% ipython --no-banner

In [1]: import numpy as np

In [2]: import numpy.linalg as la

In [3]: np.set_printoptions(precision=2, suppress=True, linewidth=140, legacy="1.25")

In [4]: F = np.load("mat.npy")

In [5]: print(F)
[[ 7.  0.  0.  0.  0.  0.]
 [ 0.  0. -2. -1.  2.  2.]
 [ 0.  2. -1. -1.  0.  1.]
 [ 0. -1. -2.  2.  2.  2.]
 [ 0.  1.  1.  2.  0. -2.]
 [ 0.  0. -2.  1.  1. -2.]]

In [6]: # splits into 2 blocks

In [7]: r0 = np.array([1, -1, -1, 2, 1, -3])

In [8]: Y = F + np.outer(r0, np.eye(6)[1])

In [9]: print(la.matrix_rank(Y - F))
1

In [10]: blk = np.stack([F, 2 * F, F[::-1]])

In [11]: print(la.matrix_rank(blk))
[6 6 6]

In [12]: print(la.det(blk))
[  -609. -38976.    609.]

In [13]: print((F + F.T) / 2)
[[ 7.   0.   0.   0.   0.   0. ]
 [ 0.   0.   0.  -1.   1.5  1. ]
 [ 0.   0.  -1.  -1.5  0.5 -0.5]
 [ 0.  -1.  -1.5  2.   2.   1.5]
 [ 0.   1.5  0.5  2.   0.  -0.5]
 [ 0.   1.  -0.5  1.5 -0.5 -2. ]]

In [14]: print(np.allclose(F @ F.T, F.T @ F))
False

In [15]: la.determinant(F)
---------------------------------------------------------------------------
AttributeError                            Traceback (most recent call last)
Cell In[15], line 1
----> 1 la.determinant(F)

AttributeError: module 'numpy.linalg' has no attribute 'determinant'

In [16]: print(np.sort(np.abs(la.eigvals(F))))
[1.21 2.67 2.67 2.92 3.44 7.  ]

In [17]: print(round(la.det(F), 2))
-609.0

In [18]: print(F @ F)
[[ 49.   0.   0.   0.   0.   0.]
 [  0.  -1.   2.   6.   0. -12.]
 [  0.  -1.  -3.  -2.   3.  -1.]
 [  0.  -4.  -2.  13.   4.  -8.]
 [  0.   0.  -3.   0.   4.  11.]
 [  0.  -4.   5.   4.   0.   2.]]

In [19]: print(np.allclose(F, F.T))
False

In [20]: assert F == F.T
---------------------------------------------------------------------------
ValueError                                Traceback (most recent call last)
Cell In[20], line 1
----> 1 assert F == F.T

ValueError: The truth value of an array with more than one element is ambiguous. Use a.any() or a.all()

In [21]: J = np.load("case17.npy")

In [22]: print(J)
[[-2.  1.  0.  0.  0.  0.]
 [ 0. -2.  1.  0.  0.  0.]
 [ 0.  0. -2.  1.  0.  0.]
 [ 0.  0.  0. -2.  1.  0.]
 [ 0.  0.  0.  0. -2.  1.]
 [ 0.  0.  0.  0.  0. -2.]]

In [23]: x = np.array([1, 1, 3, 4, 1, 0])

In [24]: h = np.maximum(J @ x, 0)

In [25]: print(np.maximum(J @ x, 0) - np.maximum(-J @ x, 0))
[-1.  1. -2. -7. -2.  0.]

In [26]: print(np.flatnonzero(h > 1e-9))
[1]

In [27]: print(J * (h > 1e-9)[:, None])
[[-0.  0.  0.  0.  0.  0.]
 [ 0. -2.  1.  0.  0.  0.]
 [ 0.  0. -0.  0.  0.  0.]
 [ 0.  0.  0. -0.  0.  0.]
 [ 0.  0.  0.  0. -0.  0.]
 [ 0.  0.  0.  0.  0. -0.]]

In [28]: left, sv, vt = la.svd(J, full_matrices=False)

In [29]: print(np.round(left.T @ left, 2) + 0)
[[1. 0. 0. 0. 0. 0.]
 [0. 1. 0. 0. 0. 0.]
 [0. 0. 1. 0. 0. 0.]
 [0. 0. 0. 1. 0. 0.]
 [0. 0. 0. 0. 1. 0.]
 [0. 0. 0. 0. 0. 1.]]

In [30]: print(np.round(vt @ vt.T, 2) + 0)
[[1. 0. 0. 0. 0. 0.]
 [0. 1. 0. 0. 0. 0.]
 [0. 0. 1. 0. 0. 0.]
 [0. 0. 0. 1. 0. 0.]
 [0. 0. 0. 0. 1. 0.]
 [0. 0. 0. 0. 0. 1.]]

In [31]: print((sv > 1e-8).sum())
6

In [32]: print(np.cumsum(sv ** 2) / np.sum(sv ** 2))
[0.3  0.55 0.74 0.88 0.95 1.  ]

In [33]: print(left.shape, sv.shape, vt.shape)
(6, 6) (6,) (6, 6)

In [34]: E = np.loadtxt("test6.csv", delimiter=",")

In [35]: print(E.round(2) + 0)
[[ 1.03 -1.83 -0.84  0.74 -0.04  0.88  1.02  1.05 -0.51 -0.43]
 [ 0.9   0.75 -0.71 -1.19  0.78 -1.1   0.98 -0.31 -1.56 -0.63]
 [-1.15 -1.69  0.66  0.15  0.19 -0.93 -0.92 -0.55 -1.49 -0.28]
 [ 0.38  0.51  0.6   1.99 -0.21 -0.47  0.69 -1.21  0.14 -1.42]
 [-1.15 -0.35 -1.84 -0.43 -0.26 -0.61 -0.12 -0.06  1.16 -1.47]
 [-0.64  0.04  0.88 -0.41  2.13  1.24  0.19  0.23  0.3  -1.17]
 [-1.41  0.44  0.91 -0.08 -0.94 -0.45  1.57  1.5  -0.34 -0.22]
 [ 0.    0.   -0.32  1.14  1.6  -1.64 -0.01  1.06  0.64  0.92]
 [ 1.15 -1.08  1.36 -1.15 -0.27 -1.06  0.26  0.    1.37 -0.46]
 [ 0.77  0.71  0.25  0.2  -0.41 -0.17 -1.76  1.61 -0.48 -1.3 ]]

In [36]: def softmax(z):
    ...:     e = np.exp(z - z.max(axis=-1, keepdims=True))
    ...:     return e / e.sum(axis=-1, keepdims=True)
    ...: 

In [37]: print(softmax(E).sum(axis=1))
[1. 1. 1. 1. 1. 1. 1. 1. 1. 1.]

In [38]: att = E @ E.T / np.sqrt(10)

In [39]: print(softmax(att))
[[0.66 0.04 0.04 0.04 0.04 0.04 0.04 0.04 0.04 0.04]
 [0.04 0.66 0.04 0.04 0.04 0.04 0.04 0.04 0.04 0.04]
 [0.04 0.04 0.66 0.04 0.04 0.04 0.04 0.04 0.04 0.04]
 [0.04 0.04 0.04 0.66 0.04 0.04 0.04 0.04 0.04 0.04]
 [0.04 0.04 0.04 0.04 0.66 0.04 0.04 0.04 0.04 0.04]
 [0.04 0.04 0.04 0.04 0.04 0.66 0.04 0.04 0.04 0.04]
 [0.04 0.04 0.04 0.04 0.04 0.04 0.66 0.04 0.04 0.04]
 [0.04 0.04 0.04 0.04 0.04 0.04 0.04 0.66 0.04 0.04]
 [0.04 0.04 0.04 0.04 0.04 0.04 0.04 0.04 0.66 0.04]
 [0.04 0.04 0.04 0.04 0.04 0.04 0.04 0.04 0.04 0.66]]

In [40]: print(softmax(att)[8] @ E)
[ 0.71 -0.76  0.88 -0.68 -0.07 -0.82  0.23  0.12  0.82 -0.53]

In [41]: print(softmax(att).round(6).argmax(axis=1))
[0 1 2 3 4 5 6 7 8 9]

In [42]: x = np.array([-1, -3, -2, 4, -2, -5, -2, -2, 4, 1])

In [43]: target = E @ x

In [44]: b, lr = np.zeros(10), 1 / la.norm(E, 2) ** 2

In [45]: for i in range(60):
    ...:     b -= lr * E.T @ (E @ b - target)
    ...:     if i % 10 == 0: print(i, round(la.norm(E @ b - target), 2))
    ...: 
0 0.0
10 0.0
20 0.0
30 0.0
40 0.0
50 0.0

In [46]: print(np.round(la.cond(E), 2))
1.0

In [47]: Y = la.inv(E)

In [48]: print(np.allclose(Y, E.T))
False

In [49]: print(round(float(la.slogdet(E)[0]), 2))
-1.0

In [50]: print(np.round(la.inv(Y), 2) + 0)
[[ 1.03 -1.83 -0.84  0.74 -0.04  0.88  1.02  1.05 -0.51 -0.43]
 [ 0.9   0.75 -0.71 -1.19  0.78 -1.1   0.98 -0.31 -1.56 -0.63]
 [-1.15 -1.69  0.66  0.15  0.19 -0.93 -0.92 -0.55 -1.49 -0.28]
 [ 0.38  0.51  0.6   1.99 -0.21 -0.47  0.69 -1.21  0.14 -1.42]
 [-1.15 -0.35 -1.84 -0.43 -0.26 -0.61 -0.12 -0.06  1.16 -1.47]
 [-0.64  0.04  0.88 -0.41  2.13  1.24  0.19  0.23  0.3  -1.17]
 [-1.41  0.44  0.91 -0.08 -0.94 -0.45  1.57  1.5  -0.34 -0.22]
 [ 0.    0.   -0.32  1.14  1.6  -1.64 -0.01  1.06  0.64  0.92]
 [ 1.15 -1.08  1.36 -1.15 -0.27 -1.06  0.26  0.    1.37 -0.46]
 [ 0.77  0.71  0.25  0.2  -0.41 -0.17 -1.76  1.61 -0.48 -1.3 ]]

In [51]: print(round(float(la.cond(E)), 2))
1.0

In [52]: Y = E / np.sqrt((E ** 2).mean(axis=1, keepdims=True))

In [53]: print(la.norm(Y, axis=1))
[3.16 3.16 3.16 3.16 3.16 3.16 3.16 3.16 3.16 3.16]

In [54]: print(la.matrix_rank(Y) == la.matrix_rank(E))
True

In [55]: print(Y[5])
[-0.68  0.05  0.93 -0.44  2.25  1.31  0.2   0.25  0.32 -1.23]

In [56]: x = np.array([5, 4, 3, 3, 2, 4, 0, 3, 2, 1])

In [57]: target = E @ x

In [58]: print(target)
[  2.68  -5.77 -18.41   4.67 -16.27   7.74  -2.87   4.49  -0.42   9.11]

In [59]: print(np.round(la.solve(E, -3 * target), 2) + 0)
[-15. -12.  -9.  -9.  -6. -12.   0.  -9.  -6.  -3.]

In [60]: print(np.round(la.solve(E, target + E[:, 3]), 2) + 0)
[5. 4. 3. 4. 2. 4. 0. 3. 2. 1.]

In [61]: A = np.load("layer17.npy")

In [62]: print(A)
[[  7.32 -18.52   1.83]
 [ -6.77  18.67   2.42]
 [ -3.11  13.55  14.37]
 [  2.17   1.72  19.81]
 [  6.88 -18.7   -1.74]
 [ -7.3   18.54  -1.67]
 [  2.85  -0.07  19.8 ]
 [ -1.71  -2.9  -19.71]
 [  0.67   5.46  19.23]
 [  5.79  -8.83  16.99]
 [  5.69 -17.7   -7.36]
 [ -5.84  17.88   6.79]
 [  2.6  -12.58 -15.33]
 [ -1.17  -4.24 -19.51]
 [ -7.37  18.44  -2.4 ]
 [  3.78 -14.78 -12.93]
 [  0.71   5.35  19.26]
 [ -4.12   3.6  -19.24]
 [  6.26 -18.32  -5.02]
 [  7.4  -18.37   2.77]
 [  0.15   6.67  18.85]
 [  7.31 -15.11  10.87]
 [  6.88 -18.7   -1.71]
 [  0.97   4.73  19.41]
 [  5.28  -7.12  17.93]
 [  6.65 -12.01  14.54]
 [ -5.14   6.71 -18.13]
 [ -4.32   4.2  -19.07]
 [ -7.54  17.49  -6.11]]

In [63]: # rows and columns are dependent

In [64]: gram = np.cov(A, rowvar=False)

In [65]: print(np.argsort(-A.std(axis=0).round(6), kind="stable"))
[2 1 0]

In [66]: print(np.argwhere(np.triu(np.abs(np.corrcoef(A.T)) > 0.8, 1)))
[[0 1]]

In [67]: print(gram.shape)
(3, 3)

In [68]: print(np.round(la.eigvalsh(gram)[::-1], 2) + 0)
[215.69 191.62   0.  ]

In [69]: print(np.polyfit(A[:, 2], A[:, 0], 1))
[0.11 0.66]

In [70]: print(np.round(np.corrcoef(A[:, 2], A[:, 0])[0, 1], 2))
0.29

In [71]: print(A.std(axis=0))
[ 5.15 13.01 14.05]

In [72]: idx = A[:, 2] > np.median(A[:, 2])

In [73]: r0 = A[idx].mean(axis=0) - A[~idx].mean(axis=0)

In [74]: print(np.argsort(-np.abs(r0).round(6), kind="stable"))
[2 1 0]

In [75]: left, sv, vt = la.svd(A)

In [76]: vecs = vt[:(sv > 1e-8).sum()]

In [77]: rng = np.random.default_rng(82)

In [78]: x = A[23] + -2 * A[12] + rng.integers(2) * np.eye(3)[1]

In [79]: print(x)
[-4.24 30.9  50.06]

In [80]: print(round(float(la.norm(x - vecs.T @ vecs @ x)), 2))
0.35

In [81]: print(np.diag(vecs.T @ vecs))
[0.14 0.88 0.98]

In [82]: print(vecs.T @ vecs)
[[ 0.14 -0.33  0.12]
 [-0.33  0.88  0.05]
 [ 0.12  0.05  0.98]]

In [83]: print(np.allclose(vecs.T @ vecs @ x, x))
False

In [84]: print(la.matrix_rank(np.vstack([A, x])))
3

In [85]: Xs = A - A.mean(axis=0)

In [86]: vecs = la.svd(Xs)[2][:2]

In [87]: Y = Xs - Xs @ vecs.T @ vecs

In [88]: print(np.round(np.cov(Xs @ vecs.T, rowvar=False), 2) + 0)
[[215.69   0.  ]
 [  0.   191.62]]

In [89]: print(np.round(la.norm(Y) / la.norm(Xs), 2))
0.0

In [90]: print(la.norm(Y, axis=1).round(6).argmax())
0

In [91]: print(np.round(la.norm(A, 2) / la.norm(A), 2))
0.72

In [92]: print(np.argsort(-la.norm(A, axis=0).round(6), kind="stable")[:3])
[2 1 0]

In [93]: feats = np.load("run7.npy")

In [94]: print(feats)
[[ 0 -1  4 -1  4  0 -4 -1]
 [ 1  0  0  0  1  2 -1  2]
 [-4  0  0  3  4  0 -3 -2]
 [ 1  0 -3  0 -2 -3 -1  2]
 [-4 -1 -4  2  0  1  3 -2]
 [ 0 -2  0  3 -1  0  1  3]
 [ 4  1  3  1 -3 -1  0  3]
 [ 1 -2  2 -2  2 -3 -3  0]]

In [95]: # skew, so no eigenvalue has a real part

In [96]: print(feats.ravel(order="F"))
[ 0  1 -4  1 -4  0  4  1 -1  0  0  0 -1 -2  1 -2  4  0  0 -3 -4  0  3  2 -1  0  3  0  2  3  1 -2  4  1  4 -2  0 -1 -3  2  0  2  0 -3  1  0
 -1 -3 -4 -1 -3 -1  3  1  0 -3 -1  2 -2  2 -2  3  3  0]

In [97]: feats.reshape(8, 9)
---------------------------------------------------------------------------
ValueError                                Traceback (most recent call last)
Cell In[97], line 1
----> 1 feats.reshape(8, 9)

ValueError: cannot reshape array of size 64 into shape (8,9)

In [98]: print(feats.reshape(-1, 2))
[[ 0 -1]
 [ 4 -1]
 [ 4  0]
 [-4 -1]
 [ 1  0]
 [ 0  0]
 [ 1  2]
 [-1  2]
 [-4  0]
 [ 0  3]
 [ 4  0]
 [-3 -2]
 [ 1  0]
 [-3  0]
 [-2 -3]
 [-1  2]
 [-4 -1]
 [-4  2]
 [ 0  1]
 [ 3 -2]
 [ 0 -2]
 [ 0  3]
 [-1  0]
 [ 1  3]
 [ 4  1]
 [ 3  1]
 [-3 -1]
 [ 0  3]
 [ 1 -2]
 [ 2 -2]
 [ 2 -3]
 [-3  0]]

In [99]: print(feats.reshape(2, -1))
[[ 0 -1  4 -1  4  0 -4 -1  1  0  0  0  1  2 -1  2 -4  0  0  3  4  0 -3 -2  1  0 -3  0 -2 -3 -1  2]
 [-4 -1 -4  2  0  1  3 -2  0 -2  0  3 -1  0  1  3  4  1  3  1 -3 -1  0  3  1 -2  2 -2  2 -3 -3  0]]

In [100]: blk = feats.reshape(8, 2, -1)

In [101]: print(blk.sum(axis=1))
[[ 4 -1  0 -2]
 [ 2  2 -1  2]
 [ 0  0 -3  1]
 [-1 -3 -4  2]
 [-4  0 -1  0]
 [-1 -2  1  6]
 [ 1  0  3  4]
 [ 3 -5 -1 -2]]

In [102]: print(blk.shape)
(8, 2, 4)

In [103]: print(blk.transpose(1, 0, 2))
[[[ 0 -1  4 -1]
  [ 1  0  0  0]
  [-4  0  0  3]
  [ 1  0 -3  0]
  [-4 -1 -4  2]
  [ 0 -2  0  3]
  [ 4  1  3  1]
  [ 1 -2  2 -2]]

 [[ 4  0 -4 -1]
  [ 1  2 -1  2]
  [ 4  0 -3 -2]
  [-2 -3 -1  2]
  [ 0  1  3 -2]
  [-1  0  1  3]
  [-3 -1  0  3]
  [ 2 -3 -3  0]]]

In [104]: print(np.einsum("ihd,jhd->hij", blk, blk).shape)
(2, 8, 8)
